>>> import numpy as np
>>> np.set_printoptions(precision=1, suppress=True, linewidth=140, legacy="1.25")
>>> data = np.load("block17.npy")
>>> data
array([[  0,  -3, -18,   0,   3,  18],
       [-18, -12,  -3,  18,  12,   3],
       [-18, -12, -12,  18,  12,  12],
       [  0,   2,  12,   0,  -3, -18],
       [ 12,   8,   2, -18, -12,  -3],
       [ 12,   8,   8, -18, -12, -12]])
>>> np.round(np.linalg.norm(data, 2) / np.linalg.norm(data), 1)
0.9
>>> np.linalg.matrix_rank(data, rtol=0.1)
2
>>> [round(float(x), 1) for x in np.linalg.svd(data, compute_uv=False)[:3]]
[62.1, 31.4, 6.1]
>>> other = np.linalg.inv(data)
>>> np.round(np.linalg.det(data) * np.linalg.det(other), 1)
1.0
>>> np.round(data @ other, 1) + 0
array([[1., 0., 0., 0., 0., 0.],
       [0., 1., 0., 0., 0., 0.],
       [0., 0., 1., 0., 0., 0.],
       [0., 0., 0., 1., 0., 0.],
       [0., 0., 0., 0., 1., 0.],
       [0., 0., 0., 0., 0., 1.]])
>>> (np.abs(other) > 1e-9).astype(int)
array([[1, 1, 1, 1, 1, 1],
       [1, 1, 1, 1, 1, 1],
       [0, 1, 1, 0, 1, 1],
       [1, 1, 1, 1, 1, 1],
       [1, 1, 1, 1, 1, 1],
       [0, 1, 1, 0, 1, 1]])
>>> T = np.stack([data, -3 * data, data[::-1]])
>>> print(np.linalg.norm(T, axis=(1, 2)))
[ 70. 210.  70.]
>>> T.shape
(3, 6, 6)
>>> np.einsum("bij,cij->bc", T, T)
array([[  4898, -14694,  -3270],
       [-14694,  44082,   9810],
       [ -3270,   9810,   4898]])
>>> U, sv, Vt = np.linalg.svd(data)
>>> np.argmax(sv[:-1] / (sv[1:] + 1e-6)) + 1
5
>>> other = U[:, :5] @ np.diag(sv[:5]) @ Vt[:5]
>>> other.round(1) + 0
array([[  0. ,  -3. , -18. ,   0. ,   3. ,  18. ],
       [-18. , -12. ,  -3. ,  18. ,  12. ,   3. ],
       [-18. , -12. , -12. ,  18. ,  12. ,  12. ],
       [  0. ,   2. ,  12. ,   0. ,  -3. , -18. ],
       [ 12. ,   8. ,   2. , -18. , -12. ,  -3. ],
       [ 12. ,   7.9,   8. , -18. , -12. , -12. ]])
>>> print(np.linalg.matrix_rank(data, rtol=0.05))
3
>>> np.linalg.matrix_rank(other)
5
>>> q, r_ = np.linalg.qr(data)
>>> round(abs(r_[0, 0]), 1), round(float(np.linalg.norm(data[:, 0])), 1)
(30.6, 30.6)
>>> print(np.abs(np.diag(r_)))
[30.6  3.6  7.6  7.1  0.8  1.8]
>>> q.shape, r_.shape
((6, 6), (6, 6))
>>> round(float(np.trace(q @ q.T)), 1)
6.0
>>> np.round(q @ r_, 1) + 0
array([[  0.,  -3., -18.,   0.,   3.,  18.],
       [-18., -12.,  -3.,  18.,  12.,   3.],
       [-18., -12., -12.,  18.,  12.,  12.],
       [  0.,   2.,  12.,   0.,  -3., -18.],
       [ 12.,   8.,   2., -18., -12.,  -3.],
       [ 12.,   8.,   8., -18., -12., -12.]])
>>> q.round(1) + 0
array([[ 0. , -0.8,  0. ,  0. ,  0.6,  0. ],
       [ 0.6,  0. ,  0.6, -0.4,  0. , -0.4],
       [ 0.6,  0. , -0.6, -0.4,  0. ,  0.4],
       [ 0. ,  0.6,  0. ,  0. ,  0.8,  0. ],
       [-0.4,  0. , -0.4, -0.6,  0. , -0.6],
       [-0.4,  0. ,  0.4, -0.6,  0. ,  0.6]])
>>> np.allclose(r_.T @ r_, data.T @ data)
True
>>> K = np.load("w.npy")
>>> K
array([[-0.5, -1. , -0.2,  1. ,  0.3, -1.2, -0.7,  0.1,  0.3, -0.2,  0.4,  0.2, -0.4, -0.1],
       [-1. , -0.4,  0. ,  0.4,  0.6,  0.8, -0.3, -0.1,  0.5, -0.5,  0.2,  0.7,  0.1,  0.8],
       [-0.2,  0. , -0.6,  0.6, -1. ,  0.1, -0.3, -0.3,  0. ,  1.1,  0.5,  0.2,  0.7,  0. ],
       [ 1. ,  0.4,  0.6,  1.3,  0.3,  0.4,  0.2, -0.5,  0.4,  0.2,  0. ,  0.1, -0.4, -0.3],
       [ 0.3,  0.6, -1. ,  0.3,  0. ,  0.3, -0.3,  1.5, -0.2, -0.9,  0.3, -0.5, -0.5, -0.3],
       [-1.2,  0.8,  0.1,  0.4,  0.3, -0.5,  0.4, -0.7,  0.1,  0.4,  0. , -0.3, -0.5,  0. ],
       [-0.7, -0.3, -0.3,  0.2, -0.3,  0.4,  0. , -0.8,  0.2, -0.4, -0.8, -0.7, -0.1, -0.9],
       [ 0.1, -0.1, -0.3, -0.5,  1.5, -0.7, -0.8, -0.2, -0.1,  0.4, -0.3, -0.1, -0.1, -1.5],
       [ 0.3,  0.5,  0. ,  0.4, -0.2,  0.1,  0.2, -0.1, -1.7, -0.2, -0.9,  0.9,  0.2,  0.2],
       [-0.2, -0.5,  1.1,  0.2, -0.9,  0.4, -0.4,  0.4, -0.2, -0.9,  0.5,  0.1,  0.5, -0.4],
       [ 0.4,  0.2,  0.5,  0. ,  0.3,  0. , -0.8, -0.3, -0.9,  0.5, -0.7, -1.3, -0.1,  0.9],
       [ 0.2,  0.7,  0.2,  0.1, -0.5, -0.3, -0.7, -0.1,  0.9,  0.1, -1.3,  0.4,  0.3,  0.5],
       [-0.4,  0.1,  0.7, -0.4, -0.5, -0.5, -0.1, -0.1,  0.2,  0.5, -0.1,  0.3, -1.4, -0.2],
       [-0.1,  0.8,  0. , -0.3, -0.3,  0. , -0.9, -1.5,  0.2, -0.4,  0.9,  0.5, -0.2,  0.3]])
>>> rng = np.random.default_rng(42)
>>> labels = rng.permutation(14)
>>> print(labels)
[ 6  7  9  3  0 11 13 10  5  2  4 12  1  8]
>>> other = K[labels][:, labels]
>>> np.allclose(other, K)
False
>>> np.diag(other)
array([ 0. , -0.2, -0.9,  1.3, -0.5,  0.4,  0.3, -0.7, -0.5, -0.6,  0. , -1.4, -0.4, -1.7])
>>> round(np.trace(other), 1)
-4.9
